>>> import numpy as np
>>> np.set_printoptions(precision=1, suppress=True, linewidth=140, sign=" ")
>>> W0 = np.load("w.npy")
>>> W0
array([[ 1, -1, -2, -3],
       [-1,  1,  2,  3],
       [-2,  2,  8,  2],
       [-3,  3,  2, 13]])
>>> # looks like rank 2
>>> Uu, s, vt = np.linalg.svd(W0)
>>> s.round(1) + 0
array([ 15.5,   7.5,   0. ,   0. ])
>>> np.argmax(s[:-1] / (s[1:] + 1e-6)) + 1
np.int64(2)
>>> other = Uu[:, :2] @ np.diag(s[:2]) @ vt[:2]
>>> other
array([[ 1., -1., -2., -3.],
       [-1.,  1.,  2.,  3.],
       [-2.,  2.,  8.,  2.],
       [-3.,  3.,  2., 13.]])
>>> round(np.linalg.norm(W0 - other) / np.linalg.norm(W0), 1)
np.float64(0.0)
>>> np.linalg.matrix_rank(other)
np.int64(2)
>>> np.allclose(other[:-1].T @ np.linalg.lstsq(other[:-1].T, other[-1])[0], other[-1])
True
>>> np.abs(np.diag(np.linalg.qr(other)[1])) > 1e-9
array([ True, False,  True, False])
>>> np.linalg.lstsq(other[:-1].T, other[-1])[2]
np.int32(2)
>>> other @ np.linalg.pinv(other) @ other
array([[ 1., -1., -2., -3.],
       [-1.,  1.,  2.,  3.],
       [-2.,  2.,  8.,  2.],
       [-3.,  3.,  2., 13.]])
>>> K = np.load("mat.npy")
>>> K
array([[ 27,  15,  21,  14,  27,   4,  25,  22,  15,  12],
       [ 33,  26,  27,  20,  36,  13,  29,  38,  30,  21],
       [ 16,  27,  11,  20,  15,  27,  13,  31,  33,  25],
       [ 21,  27,  11,  24,  14,  26,  21,  23,  28,  25],
       [ 30,  31,  25,  22,  34,  21,  25,  44,  38,  26],
       [ 25,  12,  17,  14,  21,   3,  25,  13,   9,  10],
       [ 20,  33,  19,  20,  27,  29,  13,  49,  45,  29],
       [ 34,  39,  27,  28,  37,  29,  29,  51,  47,  33],
       [  8,   9,  13,   2,  18,   5,   1,  28,  18,   8],
       [ 13,  11,   7,  12,   8,  10,  13,   9,  10,  11],
       [ 19,  22,  13,  18,  17,  19,  17,  25,  25,  20],
       [ 34,  39,  27,  28,  37,  29,  29,  51,  47,  33],
       [ 18,  30,  15,  20,  21,  28,  13,  40,  39,  27],
       [ 30,  31,  25,  22,  34,  21,  25,  44,  38,  26],
       [ 37,  34,  29,  26,  39,  21,  33,  45,  39,  28],
       [ 29,  20,  19,  20,  24,  11,  29,  20,  18,  17],
       [ 17,  19,   9,  18,  11,  18,  17,  16,  19,  18],
       [ 23,   9,  13,  14,  15,   2,  25,   4,   3,   8],
       [ 30,  33,  19,  28,  25,  27,  29,  33,  35,  29],
       [ 39,  39,  27,  32,  36,  28,  37,  43,  42,  33],
       [ 41,  42,  31,  32,  42,  29,  37,  52,  48,  35],
       [ 13,  11,   7,  12,   8,  10,  13,   9,  10,  11]])
>>> # rows and columns are dependent
>>> other = K[0, 0] * K[1:] - np.outer(K[1:, 0], K[0])
>>> other
array([[   0,  207,   36,   78,   81,  219,  -42,  300,  315,  171],
       [   0,  489,  -39,  316,  -27,  665,  -49,  485,  651,  483],
       [   0,  414, -144,  354, -189,  618,   42,  159,  441,  423],
       [   0,  387,   45,  174,  108,  447,  -75,  528,  576,  342],
       [   0,  -51,  -66,   28, -108,  -19,   50, -199, -132,  -30],
       [   0,  591,   93,  260,  189,  703, -149,  883,  915,  543],
       [   0,  543,   15,  280,   81,  647,  -67,  629,  759,  483],
       [   0,  123,  183,  -58,  270,  103, -173,  580,  366,  120],
       [   0,  102,  -84,  142, -135,  218,   26,  -43,   75,  141],
       [   0,  309,  -48,  220,  -54,  437,  -16,  257,  390,  312],
       [   0,  543,   15,  280,   81,  647,  -67,  629,  759,  483],
       [   0,  540,   27,  288,   81,  684,  -99,  684,  783,  513],
       [   0,  387,   45,  174,  108,  447,  -75,  528,  576,  342],
       [   0,  363,    6,  184,   54,  419,  -34,  401,  498,  312],
       [   0,  105,  -96,  134, -135,  181,   58,  -98,   51,  111],
       [   0,  258, -114,  248, -162,  418,   34,   58,  258,  282],
       [   0, -102, -132,   56, -216,  -38,  100, -398, -264,  -60],
       [   0,  441, -117,  336, -135,  609,   33,  231,  495,  423],
       [   0,  468,  -90,  318,  -81,  600,   24,  303,  549,  423],
       [   0,  519,  -24,  290,   27,  619,  -26,  502,  681,  453],
       [   0,  102,  -84,  142, -135,  218,   26,  -43,   75,  141]])
>>> np.linalg.matrix_rank(other), np.linalg.matrix_rank(K)
(np.int64(3), np.int64(4))
>>> np.flatnonzero(~other.round(6).any(axis=1))
array([], dtype=int64)
>>> def softmax(z):
...     e = np.exp(z - z.max(axis=-1, keepdims=True))
...     return e / e.sum(axis=-1, keepdims=True)
... 
>>> np.round(softmax(other[9] + 2), 1) + 0
array([ 0.,  0.,  0.,  0.,  0.,  1.,  0.,  0.,  0.,  0.])
>>> np.round(softmax(10 * other[9]), 1) + 0
array([ 0.,  0.,  0.,  0.,  0.,  1.,  0.,  0.,  0.,  0.])
>>> softmax(other).sum(axis=1)
array([ 1.,  1.,  1.,  1.,  1.,  1.,  1.,  1.,  1.,  1.,  1.,  1.,  1.,  1.,  1.,  1.,  1.,  1.,  1.,  1.,  1.])
>>> S = other @ other.T / np.sqrt(10)
>>> softmax(S).round(6).argmax(axis=1)
array([  5,   5,   5,   5,  16,   5,   5,   5,   2,   5,   5,   5,   5,   5,   2,   5,  16,   5,   5,   5,   2])
>>> X = np.loadtxt("layer11.csv", delimiter=",")
>>> X
array([[-1.,  1.,  1.,  1.,  1.,  1.,  1.,  1.,  1.,  1.,  1.,  1.,  1.],
       [ 1., -1.,  1.,  1.,  1.,  1.,  1.,  1.,  1.,  1.,  1.,  1.,  1.],
       [ 1.,  1., -1.,  1.,  1.,  1.,  1.,  1.,  1.,  1.,  1.,  1.,  1.],
       [ 1.,  1.,  1., -1.,  1.,  1.,  1.,  1.,  1.,  1.,  1.,  1.,  1.],
       [ 1.,  1.,  1.,  1., -1.,  1.,  1.,  1.,  1.,  1.,  1.,  1.,  1.],
       [ 1.,  1.,  1.,  1.,  1., -1.,  1.,  1.,  1.,  1.,  1.,  1.,  1.],
       [ 1.,  1.,  1.,  1.,  1.,  1., -1.,  1.,  1.,  1.,  1.,  1.,  1.],
       [ 1.,  1.,  1.,  1.,  1.,  1.,  1., -1.,  1.,  1.,  1.,  1.,  1.],
       [ 1.,  1.,  1.,  1.,  1.,  1.,  1.,  1., -1.,  1.,  1.,  1.,  1.],
       [ 1.,  1.,  1.,  1.,  1.,  1.,  1.,  1.,  1., -1.,  1.,  1.,  1.],
       [ 1.,  1.,  1.,  1.,  1.,  1.,  1.,  1.,  1.,  1., -1.,  1.,  1.],
       [ 1.,  1.,  1.,  1.,  1.,  1.,  1.,  1.,  1.,  1.,  1., -1.,  1.],
       [ 1.,  1.,  1.,  1.,  1.,  1.,  1.,  1.,  1.,  1.,  1.,  1., -1.]])
>>> evals, V = np.linalg.eigh(X)
>>> x0 = np.array([-1, 2, -3, 1, 2, -2, 0, -3, 1, -1, -2, -2, -2])
>>> round(float(x0 @ X @ x0 / (x0 @ x0)), 1), round(evals[0], 1), np.round(evals[-1], 1)
(0.2, np.float64(-2.0), np.float64(11.0))
>>> np.abs(X).sum(axis=1).max(), round(np.abs(evals).max(), 1)
(np.float64(13.0), np.float64(11.0))
